>>> import numpy as np
>>> import numpy.linalg as la
>>> np.set_printoptions(suppress=True, linewidth=160)
>>> def rnd(a):
...     return np.round(a, 1) + 0
... 
>>> mat = np.load("block4.npy")
>>> print(mat)
[[ 1.5  2.   3.6]
 [ 1.8  1.6 -2. ]
 [-1.9  2.2 -2.4]]
>>> hat = np.triu(np.array([[3, -8, 5], [6, -9, 1], [7, -8, 0]]), 1) + np.eye(3)
>>> M2 = hat @ mat @ la.inv(hat)
>>> print(rnd(np.trace(M2)), rnd(np.trace(mat)))
0.7 0.7
>>> print(rnd(la.det(M2)))
42.3
>>> def softmax(z):
...     e = np.exp(z - z.max(axis=-1, keepdims=True))
...     return e / e.sum(axis=-1, keepdims=True)
... 
>>> print(softmax(mat).sum(axis=1))
[1. 1. 1.]
>>> print(rnd(softmax(mat[2])))
[0. 1. 0.]
>>> print(rnd(softmax(mat[2] + -2)))
[0. 1. 0.]
>>> S = mat @ mat.T / np.sqrt(3)
>>> print(rnd(softmax(S)[2] @ mat))
[-1.9  2.2 -2.4]
>>> print(rnd(softmax(S + np.triu(np.full(S.shape, -np.inf), 1))))
[[1. 0. 0.]
 [0. 1. 0.]
 [0. 0. 1.]]
>>> print(softmax(S).round(6).argmax(axis=1))
[0 1 2]
>>> print(rnd(la.eigvals(mat).sum().real))
0.7
>>> print(rnd(la.det(mat[::-1])))
-42.3
>>> print(rnd(np.einsum("ii->", mat)))
0.7
>>> print(rnd(la.det(2 * mat)), rnd(la.det(mat)))
338.2 42.3
>>> print(rnd(np.einsum("ij,ji->", mat, mat)))
-4.7
>>> print(rnd(np.poly(mat)))
[  1.   -0.7   2.6 -42.3]
>>> J = np.array([[-2.0, -3.3, -19.3],
...     [-5.2, -4.7, 11.0],
...     [-3.0, -3.0, -16.6],
...     [-6.4, -4.3, 10.8],
...     [-0.9, -2.5, -17.2],
...     [-34.3, -8.4, -26.0],
...     [-2.5, -2.3, -16.7],
...     [-5.3, -3.4, 11.4],
...     [-32.4, -9.0, -27.1],
...     [-2.7, -1.6, -18.7]])
>>> Ac = (J - J.mean(axis=0)) / J.std(axis=0)
>>> print(rnd(Ac.std(axis=0)))
[1. 1. 1.]
>>> print(np.argwhere(np.abs(Ac) > 2))
[[5 0]]
>>> c = la.lstsq(np.delete(Ac, 0, axis=1), Ac[:, 0])[0]
>>> print(rnd(c))
[0.9 0.2]
>>> print(rnd(1 - np.var(Ac[:, 0] - np.delete(Ac, 0, axis=1) @ c)))
0.9
>>> print(np.abs(c).argmax())
0
>>> X = np.array([[0, -1, 3, 5], [0, -3, 0, 3], [0, 0, -1, -1], [0, 0, 0, -4]])
>>> print(X)
[[ 0 -1  3  5]
 [ 0 -3  0  3]
 [ 0  0 -1 -1]
 [ 0  0  0 -4]]
>>> print(rnd(X @ la.pinv(X) @ X))
[[ 0. -1.  3.  5.]
 [ 0. -3.  0.  3.]
 [ 0.  0. -1. -1.]
 [ 0.  0.  0. -4.]]
>>> rng = np.random.default_rng(622872)
>>> labels = rng.permutation(4)
>>> print(labels)
[2 1 0 3]
>>> M2 = X[labels][:, labels]
>>> print(np.trace(M2))
-8
>>> print(np.allclose(M2, X))
False
>>> print(np.argsort(-la.norm(X, axis=0).round(6), kind="stable")[:3])
[3 1 2]
>>> print([round(float(x), 1) for x in la.svd(X, compute_uv=False)[:3]])
[7.8, 2.7, 1.9]
>>> print(la.matrix_rank(X, rtol=0.1))
3
